In [1]: import numpy as np

In [2]: np.set_printoptions(precision=3, suppress=True, linewidth=200, legacy="1.25")

In [3]: def rnd(a):
   ...:     return np.round(a, 3) + 0
   ...: 

In [4]: F = np.tril(np.array([[7, 2, 0, 2, 4, 7],
   ...:     [3, 0, 7, 9, 2, 7],
   ...:     [2, 6, 9, 9, 7, 5],
   ...:     [8, 0, 5, 2, 5, 4],
   ...:     [1, 1, 4, 0, 4, 1],
   ...:     [0, 9, 2, 4, 4, 6]]), -1) + np.eye(6, dtype=int)

In [5]: F
Out[5]: 
array([[1, 0, 0, 0, 0, 0],
       [3, 1, 0, 0, 0, 0],
       [2, 6, 1, 0, 0, 0],
       [8, 0, 5, 1, 0, 0],
       [1, 1, 4, 0, 1, 0],
       [0, 9, 2, 4, 4, 1]])

In [6]: rnd(np.linalg.norm(F, 2) / np.linalg.norm(F))
Out[6]: 0.771

In [7]: np.linalg.cond(F) > 100
Out[7]: True

In [8]: np.argsort(-np.linalg.norm(F, axis=0).round(6), kind="stable")[:3]
Out[8]: array([1, 0, 2])

In [9]: arr = np.array([[-2, 2, -3, 3, -2, 2],
   ...:     [0, -1, 1, 1, 1, -2],
   ...:     [0, 0, 2, -3, -3, 1],
   ...:     [0, 0, 0, -2, 3, -1],
   ...:     [0, 0, 0, 0, 3, 1],
   ...:     [0, 0, 0, 0, 0, 0]])

In [10]: rng = np.random.default_rng(88)

In [11]: A2 = F + rng.integers(-2, 3, (6, 5)) @ rng.integers(-2, 3, (5, 6))

In [12]: A2
Out[12]: 
array([[ 1, -2,  2, -1, -3,  2],
       [ 3,  4,  0, -2, -9, -2],
       [-3,  6,  7, -4,  3,  4],
       [12, -1,  1,  5,  5,  0],
       [ 5, -4, -2,  7,  3,  0],
       [ 4, -2, -4, 11,  0, -5]])

In [13]: np.linalg.matrix_rank(A2 - F, tol=1e-8)
Out[13]: 5
